>>> import numpy as np
>>> import numpy.linalg as la
>>> np.set_printoptions(suppress=True, linewidth=120)
>>> E = np.load("sample3.npy")
>>> E
array([[ 1, -1,  0,  0],
       [-3, -4,  0,  0],
       [ 0,  0,  1, -1],
       [ 0,  0, -3, -4]])
>>> x = np.array([1, 1, 3, 2])
>>> h1 = np.maximum(E @ x, 0)
>>> h1
array([0, 0, 1, 0])
>>> B = la.inv(E)
>>> np.round(la.det(E) * B, 1)
array([[ 28.,  -7.,  -0.,  -0.],
       [-21.,  -7.,  -0.,  -0.],
       [ -0.,  -0.,  28.,  -7.],
       [ -0.,  -0., -21.,  -7.]])
>>> round(float(la.det(E) * la.det(B)), 1)
1.0
>>> np.round(la.inv(B), 1)
array([[ 1., -1.,  0.,  0.],
       [-3., -4., -0., -0.],
       [ 0.,  0.,  1., -1.],
       [-0., -0., -3., -4.]])
>>> np.allclose(B, E.T)
False
>>> B = np.array([[-3, -2], [-9, -8], [6, 9], [-8, 4]])
>>> np.einsum("ij->j", E)
array([-2, -5, -2, -5])
>>> la.matrix_rank(np.vstack([E, B.T]))
np.int64(4)
>>> E @ B
array([[  6,   6],
       [ 45,  38],
       [ 14,   5],
       [ 14, -43]])
>>> la.matrix_rank(E @ B)
np.int64(2)
>>> B.T @ E.T
array([[  6,  45,  14,  14],
       [  6,  38,   5, -43]])
>>> Q = E.astype(float).copy()
>>> for j in range(4):
...     Q[:, j] -= Q[:, :j] @ (Q[:, :j].T @ Q[:, j])
...     Q[:, j] /= la.norm(Q[:, j])
... 
>>> np.round(Q.T @ Q, 1) + 0
array([[1., 0., 0., 0.],
       [0., 1., 0., 0.],
       [0., 0., 1., 0.],
       [0., 0., 0., 1.]])
>>> np.round(Q.T @ E, 1) + 0
array([[3.2, 3.5, 0. , 0. ],
       [0. , 2.2, 0. , 0. ],
       [0. , 0. , 3.2, 3.5],
       [0. , 0. , 0. , 2.2]])
>>> Q.round(1)
array([[ 0.3, -0.9,  0. ,  0. ],
       [-0.9, -0.3,  0. ,  0. ],
       [ 0. ,  0. ,  0.3, -0.9],
       [ 0. ,  0. , -0.9, -0.3]])
>>> A = np.load("data.npy")
>>> A
array([[ 4.7,  4.5,  1. ],
       [ 4.5,  3.7,  1. ],
       [ 5.1,  3.8,  1.3],
       [ 4.6,  3.9,  0.6],
       [ 5.4,  4. ,  0.6],
       [ 4.6,  3.8,  1.2],
       [ 5.2,  4. ,  1.3],
       [ 4.1,  3.9,  1.2],
       [ 4.8,  4.1,  1.4],
       [ 5. ,  4. ,  1. ],
       [ 5. ,  4.2,  1.1],
       [ 0.7,  0. ,  4.6],
       [ 0.4,  0. ,  4.8],
       [-0.1, -0.1,  5.5],
       [ 0. ,  0. ,  4.7],
       [ 0.1, -0.3,  4.7],
       [ 0. ,  0.2,  5.4],
       [-0.2,  0. ,  4.7],
       [-0.1,  0.3,  5.3],
       [-0.3, -0.3,  5. ],
       [ 0. ,  0.2,  5.2],
       [-0.5, -0.3,  5.1],
       [ 4.5, -0.1,  2.5],
       [ 4.9,  0.5,  3.1],
       [ 5.3, -0.3,  3.1],
       [ 4.7, -0.2,  3.1],
       [ 5.2, -0.1,  3.8],
       [ 4.9, -0.1,  3.3],
       [ 4.9, -0.1,  2.7],
       [ 4.9,  0.1,  3. ],
       [ 5.1,  0.2,  3.4],
       [ 5.4,  0.5,  3.1],
       [ 5.1, -0.3,  3.2]])
>>> B = E[0, 0] * E[1:] - np.outer(E[1:, 0], E[0])
>>> B
array([[ 0, -7,  0,  0],
       [ 0,  0,  1, -1],
       [ 0,  0, -3, -4]])
>>> np.flatnonzero(~B.round(6).any(axis=1))
array([], dtype=int64)
>>> E[:, 0] / E[0, 0]
array([ 1., -3.,  0.,  0.])
>>> T = np.stack([B, 2 * B, B[::-1]])
>>> (T @ B.T).shape
(3, 3, 3)
>>> np.round(la.norm(T, axis=(1, 2)), 1)
array([ 8.7, 17.4,  8.7])
>>> T.sum(axis=0)
array([[  0, -21,  -3,  -4],
       [  0,   0,   4,  -4],
       [  0,  -7,  -9, -12]])
>>> T.shape
(3, 3, 4)
>>> np.einsum("bij,cij->bc", T, T)
array([[ 76, 152,   2],
       [152, 304,   4],
       [  2,   4,  76]])
>>> la.matrix_rank(T.reshape(3, -1))
np.int64(2)
>>> Q, r_ = la.qr(A)
>>> Q.round(1) + 0
array([[-0.2, -0.3,  0. ],
       [-0.2, -0.2,  0. ],
       [-0.2, -0.2,  0. ],
       [-0.2, -0.2,  0. ],
       [-0.2, -0.2,  0. ],
       [-0.2, -0.2,  0. ],
       [-0.2, -0.2,  0. ],
       [-0.2, -0.2,  0. ],
       [-0.2, -0.2,  0. ],
       [-0.2, -0.2,  0. ],
       [-0.2, -0.2,  0. ],
       [ 0. ,  0. ,  0.2],
       [ 0. ,  0. ,  0.3],
       [ 0. ,  0. ,  0.3],
       [ 0. ,  0. ,  0.3],
       [ 0. ,  0. ,  0.3],
       [ 0. ,  0. ,  0.3],
       [ 0. ,  0. ,  0.3],
       [ 0. ,  0. ,  0.3],
       [ 0. ,  0. ,  0.3],
       [ 0. ,  0. ,  0.3],
       [ 0. ,  0. ,  0.3],
       [-0.2,  0.2,  0. ],
       [-0.2,  0.2,  0. ],
       [-0.2,  0.3,  0. ],
       [-0.2,  0.2,  0. ],
       [-0.2,  0.2,  0. ],
       [-0.2,  0.2,  0. ],
       [-0.2,  0.2,  0. ],
       [-0.2,  0.2,  0. ],
       [-0.2,  0.2,  0. ],
       [-0.2,  0.2,  0. ],
       [-0.2,  0.2,  0. ]])
>>> np.round(Q.T @ Q, 1) + 0
array([[1., 0., 0.],
       [0., 1., 0.],
       [0., 0., 1.]])
>>> round(np.trace(Q @ Q.T), 1)
np.float64(3.0)
>>> W1 = np.array([[1, -1, -2], [-1, 0, 2], [0, -1, -2]])
>>> coef = np.array([-1, 1, -2])
>>> act = np.maximum(A @ W1 + coef, 0)
>>> np.round((act > 0).mean(axis=0), 1)
array([0.4, 0. , 0. ])
>>> (act > 0).astype(int)
array([[0, 0, 0],
       [0, 0, 0],
       [1, 0, 0],
       [0, 0, 0],
       [1, 0, 0],
       [0, 0, 0],
       [1, 0, 0],
       [0, 0, 0],
       [0, 0, 0],
       [0, 0, 0],
       [0, 0, 0],
       [0, 0, 0],
       [0, 0, 0],
       [0, 0, 0],
       [0, 0, 0],
       [0, 0, 0],
       [0, 0, 0],
       [0, 0, 0],
       [0, 0, 0],
       [0, 0, 0],
       [0, 0, 0],
       [0, 0, 0],
       [1, 0, 0],
       [1, 0, 0],
       [1, 0, 0],
       [1, 0, 0],
       [1, 0, 0],
       [1, 0, 0],
       [1, 0, 0],
       [1, 0, 0],
       [1, 0, 0],
       [1, 0, 0],
       [1, 0, 0]])
>>> basis = np.array([[0, -1], [1, 0], [1, 2]])
>>> W1 @ basis
array([[-3, -5],
       [ 2,  5],
       [-3, -4]])
>>> np.round(act @ basis, 1)
array([[ 0. ,  0. ],
       [ 0. ,  0. ],
       [ 0. , -0.3],
       [ 0. ,  0. ],
       [ 0. , -0.4],
       [ 0. ,  0. ],
       [ 0. , -0.2],
       [ 0. ,  0. ],
       [ 0. ,  0. ],
       [ 0. ,  0. ],
       [ 0. ,  0. ],
       [ 0. ,  0. ],
       [ 0. ,  0. ],
       [ 0. ,  0. ],
       [ 0. ,  0. ],
       [ 0. ,  0. ],
       [ 0. ,  0. ],
       [ 0. ,  0. ],
       [ 0. ,  0. ],
       [ 0. ,  0. ],
       [ 0. ,  0. ],
       [ 0. ,  0. ],
       [ 0. , -3.6],
       [ 0. , -3.4],
       [ 0. , -4.6],
       [ 0. , -3.9],
       [ 0. , -4.3],
       [ 0. , -4. ],
       [ 0. , -4. ],
       [ 0. , -3.8],
       [ 0. , -3.9],
       [ 0. , -3.9],
       [ 0. , -4.4]])
